$ ipython --no-banner

In [1]: import numpy as np

In [2]: np.set_printoptions(precision=2, suppress=True, linewidth=120, sign=" ")

In [3]: m1 = np.loadtxt("case16.csv", delimiter=",")

In [4]: print(m1)
[[ 36.  17.  26.  18.  23.  18.  31.  23.  18.  14.  38.]
 [ 17.  34.  26.  18.  16.  35.  28.  27.  17.  27.  24.]
 [ 26.  26.  33.  25.  23.  22.  29.  21.  14.  17.  31.]
 [ 18.  18.  25.  27.  20.  16.  15.  10.   8.  10.  24.]
 [ 23.  16.  23.  20.  23.  16.  19.  13.   8.   8.  25.]
 [ 18.  35.  22.  16.  16.  43.  27.  27.  22.  32.  25.]
 [ 31.  28.  29.  15.  19.  27.  49.  35.  24.  23.  31.]
 [ 23.  27.  21.  10.  13.  27.  35.  37.  22.  24.  26.]
 [ 18.  17.  14.   8.   8.  22.  24.  22.  25.  20.  21.]
 [ 14.  27.  17.  10.   8.  32.  23.  24.  20.  29.  19.]
 [ 38.  24.  31.  24.  25.  25.  31.  26.  21.  19.  45.]]

In [5]: B = m1 / np.linalg.norm(m1, axis=1, keepdims=True)

In [6]: gram = B @ B.T

In [7]: print(np.linalg.norm(B, axis=1))
[ 1.  1.  1.  1.  1.  1.  1.  1.  1.  1.  1.]

In [8]: print((gram - 2 * np.eye(11)).round(6).argmax(axis=1))
[ 10   5   4   4   2   9   7   6   7   5   0]

In [9]: print((np.abs(gram) > 0.9).astype(int))
[[ 1  1  1  1  1  0  1  1  1  0  1]
 [ 1  1  1  1  1  1  1  1  1  1  1]
 [ 1  1  1  1  1  1  1  1  1  0  1]
 [ 1  1  1  1  1  0  0  0  0  0  1]
 [ 1  1  1  1  1  0  1  0  0  0  1]
 [ 0  1  1  0  0  1  1  1  1  1  1]
 [ 1  1  1  0  1  1  1  1  1  1  1]
 [ 1  1  1  0  0  1  1  1  1  1  1]
 [ 1  1  1  0  0  1  1  1  1  1  1]
 [ 0  1  0  0  0  1  1  1  1  1  0]
 [ 1  1  1  1  1  1  1  1  1  0  1]]

In [10]: print(gram[4])
[ 0.97  0.9   0.99  0.98  1.    0.87  0.92  0.88  0.86  0.83  0.98]

In [11]: print(round(float(np.degrees(np.arccos(np.clip(gram[4, 9], -1, 1)))), 2))
33.7

In [12]: print(np.allclose(m1[:-1].T @ np.linalg.lstsq(m1[:-1].T, m1[-1])[0], m1[-1]))
True

In [13]: print(np.unique(m1.round(6), axis=0).shape)
(11, 11)

In [14]: print(np.linalg.lstsq(m1[:-1].T, m1[-1])[2])
9

In [15]: print(np.abs(np.diag(np.linalg.qr(m1)[1])) > 1e-9)
[ True  True  True  True  True  True  True  True  True False False]

In [16]: gram = m1.T @ m1

In [17]: print(np.linalg.matrix_rank(gram))
9

In [18]: print(np.trace(gram), (m1 ** 2).sum())
71169.0 71169.0

In [19]: print(np.round(np.linalg.eigvalsh(gram)[::-1], 2) + 0)
[ 67216.51   2583.11    965.77    264.1      64.06     45.23     21.04      5.32      3.86      0.        0.  ]

In [20]: print((m1 @ m1.T).shape)
(11, 11)

In [21]: r = np.linalg.matrix_rank(m1)

In [22]: print(r)
9

In [23]: N = np.linalg.svd(m1)[2][r:].T

In [24]: print([int(np.linalg.matrix_rank(np.delete(m1, i, axis=0))) for i in range(11)])
[9, 9, 9, 9, 9, 9, 9, 9, 9, 9, 9]

In [25]: print([int(np.linalg.matrix_rank(m1[:i])) for i in range(1, len(m1) + 1)])
[1, 2, 3, 4, 5, 6, 7, 8, 9, 9, 9]

In [26]: print(N.shape)
(11, 2)

In [27]: print([int(np.linalg.matrix_rank(m1[:, :j + 1])) for j in range(11)])
[1, 2, 3, 4, 5, 6, 7, 8, 9, 9, 9]

In [28]: np.linalg.determinant(m1)
---------------------------------------------------------------------------
AttributeError                            Traceback (most recent call last)
Cell In[28], line 1
----> 1 np.linalg.determinant(m1)

AttributeError: module 'numpy.linalg' has no attribute 'determinant'

In [29]: print(np.round(np.linalg.det(m1), 2))
0.0

In [30]: print(m1 @ m1)
[[ 6892.  6273.  6661.  4729.  4969.  6497.  7795.  6454.  4803.  5098.  7952.]
 [ 6273.  7033.  6592.  4606.  4656.  7440.  7842.  6813.  5025.  5897.  7495.]
 [ 6661.  6592.  6807.  4919.  5001.  6795.  7741.  6450.  4739.  5298.  7817.]
 [ 4729.  4606.  4919.  3723.  3692.  4715.  5255.  4322.  3192.  3596.  5602.]
 [ 4969.  4656.  5001.  3692.  3782.  4777.  5534.  4539.  3331.  3657.  5798.]
 [ 6497.  7440.  6795.  4715.  4777.  7985.  8188.  7196.  5386.  6347.  7799.]
 [ 7795.  7842.  7741.  5255.  5534.  8188.  9593.  8100.  5963.  6552.  9024.]
 [ 6454.  6813.  6450.  4322.  4539.  7196.  8100.  7027.  5175.  5799.  7548.]
 [ 4803.  5025.  4739.  3192.  3331.  5386.  5963.  5175.  3947.  4356.  5634.]
 [ 5098.  5897.  5298.  3596.  3657.  6347.  6552.  5799.  4356.  5109.  6110.]
 [ 7952.  7495.  7817.  5602.  5798.  7799.  9024.  7548.  5634.  6110.  9271.]]

In [31]: print(np.round(np.sort(np.abs(np.linalg.eigvals(m1))), 2) + 0)
[   0.      0.      1.96    2.31    4.59    6.73    8.     16.25   31.08   50.82  259.26]

In [32]: print((m1 + m1.T) / 2)
[[ 36.  17.  26.  18.  23.  18.  31.  23.  18.  14.  38.]
 [ 17.  34.  26.  18.  16.  35.  28.  27.  17.  27.  24.]
 [ 26.  26.  33.  25.  23.  22.  29.  21.  14.  17.  31.]
 [ 18.  18.  25.  27.  20.  16.  15.  10.   8.  10.  24.]
 [ 23.  16.  23.  20.  23.  16.  19.  13.   8.   8.  25.]
 [ 18.  35.  22.  16.  16.  43.  27.  27.  22.  32.  25.]
 [ 31.  28.  29.  15.  19.  27.  49.  35.  24.  23.  31.]
 [ 23.  27.  21.  10.  13.  27.  35.  37.  22.  24.  26.]
 [ 18.  17.  14.   8.   8.  22.  24.  22.  25.  20.  21.]
 [ 14.  27.  17.  10.   8.  32.  23.  24.  20.  29.  19.]
 [ 38.  24.  31.  24.  25.  25.  31.  26.  21.  19.  45.]]

In [33]: print(np.trace(m1))
381.0

In [34]: Q, _ = np.linalg.qr(np.array([[0.5, -0.6, 0.8, 0.3, -1.0, 0.0, -2.1],
    ...:     [-0.2, -0.6, 2.3, 0.9, -0.2, -1.2, -0.2],
    ...:     [0.1, 1.7, 0.4, 0.5, -1.0, 0.2, -0.8],
    ...:     [-0.3, 2.4, -0.5, -1.0, 0.7, 1.2, 0.1],
    ...:     [2.0, -1.5, 1.8, -0.9, 0.5, 1.2, -0.5],
    ...:     [0.6, 0.1, 0.0, -1.3, -0.7, 0.5, 0.9],
    ...:     [1.6, -0.2, 0.5, -1.2, 0.6, 0.6, 0.1]]))

In [35]: X = Q[:, :7]

In [36]: print(X)
[[-0.18 -0.11 -0.16  0.25  0.47  0.25  0.76]
 [ 0.07 -0.23 -0.89 -0.26 -0.05 -0.29  0.01]
 [-0.04  0.57 -0.34  0.61  0.26 -0.03 -0.35]
 [ 0.11  0.73 -0.13 -0.44 -0.26  0.3   0.31]
 [-0.74 -0.13 -0.18 -0.05 -0.21  0.54 -0.27]
 [-0.22  0.14  0.1  -0.55  0.73 -0.13 -0.25]
 [-0.59  0.22  0.12  0.04 -0.23 -0.68  0.27]]

In [37]: Q, V = np.linalg.qr(X[:, :2])[0], np.linalg.qr(X[:, 2:])[0]

In [38]: sigma = np.linalg.svd(Q.T @ V, compute_uv=False)

In [39]: print(round(float(np.linalg.norm(Q @ Q.T - V @ V.T, 2)), 2))
1.0

In [40]: print(sigma.round(2) + 0)
[ 0.  0.]

In [41]: f = np.array([0, 2, 0, 3, 1, -1, 3])

In [42]: B = X + np.outer(f, np.eye(7)[1])

In [43]: print(B)
[[-0.18 -0.11 -0.16  0.25  0.47  0.25  0.76]
 [ 0.07  1.77 -0.89 -0.26 -0.05 -0.29  0.01]
 [-0.04  0.57 -0.34  0.61  0.26 -0.03 -0.35]
 [ 0.11  3.73 -0.13 -0.44 -0.26  0.3   0.31]
 [-0.74  0.87 -0.18 -0.05 -0.21  0.54 -0.27]
 [-0.22 -0.86  0.1  -0.55  0.73 -0.13 -0.25]
 [-0.59  3.22  0.12  0.04 -0.23 -0.68  0.27]]

In [44]: print(np.linalg.matrix_rank(B - X))
1
